$ ipython --no-banner

In [1]: import numpy as np

In [2]: np.set_printoptions(precision=4, suppress=True, linewidth=140, sign=" ")

In [3]: def rd(a):
   ...:     return np.round(a, 4) + 0
   ...: 

In [4]: W0 = np.loadtxt("w.csv", delimiter=",")

In [5]: print(W0)
[[  0.  18.  -9.   0.   0.  -9.   9. -27. -18. -27.  -9.   9.   9.]
 [  0.  -2.   1.   0.   0.   1.  -1.   3.   2.   3.   1.  -1.  -1.]
 [  0.   4.  -2.   0.   0.  -2.   2.  -6.  -4.  -6.  -2.   2.   2.]
 [  0.   2.  -1.   0.   0.  -1.   1.  -3.  -2.  -3.  -1.   1.   1.]
 [  0.   6.  -3.   0.   0.  -3.   3.  -9.  -6.  -9.  -3.   3.   3.]
 [  0.  -2.   1.   0.   0.   1.  -1.   3.   2.   3.   1.  -1.  -1.]]

In [6]: U, s = np.linalg.svd(W0)
---------------------------------------------------------------------------
ValueError                                Traceback (most recent call last)
Cell In[6], line 1
----> 1 U, s = np.linalg.svd(W0)

ValueError: too many values to unpack (expected 2)

In [7]: U, s, VT = np.linalg.svd(W0, full_matrices=False)

In [8]: print(rd(np.sqrt((s ** 2).sum())), rd(np.linalg.norm(W0)))
55.7136 55.7136

In [9]: print(rd(s / s[0]))
[ 1.  0.  0.  0.  0.  0.]

In [10]: print((s > 1e-8).sum())
1

In [11]: print(rd(s))
[ 55.7136   0.       0.       0.       0.       0.    ]

In [12]: print(np.cumsum(s ** 2) / np.sum(s ** 2))
[ 1.  1.  1.  1.  1.  1.]

In [13]: print(rd(VT @ VT.T))
[[ 1.  0.  0.  0.  0.  0.]
 [ 0.  1.  0.  0.  0.  0.]
 [ 0.  0.  1.  0.  0.  0.]
 [ 0.  0.  0.  1.  0.  0.]
 [ 0.  0.  0.  0.  1.  0.]
 [ 0.  0.  0.  0.  0.  1.]]

In [14]: print(rd(np.linalg.norm(W0[1] - W0[2])))
16.9706

In [15]: print(rd(np.linalg.norm(W0, axis=1)))
[ 50.9117   5.6569  11.3137   5.6569  16.9706   5.6569]

In [16]: print(rd(np.linalg.norm(W0, "nuc")))
55.7136

In [17]: print(rd(np.linalg.norm(W0, 2)))
55.7136

In [18]: print(rd(np.linalg.norm(W0) ** 2 / np.linalg.norm(W0, 2) ** 2))
1.0

In [19]: print(np.linalg.norm(W0, axis=1).argmax())
0
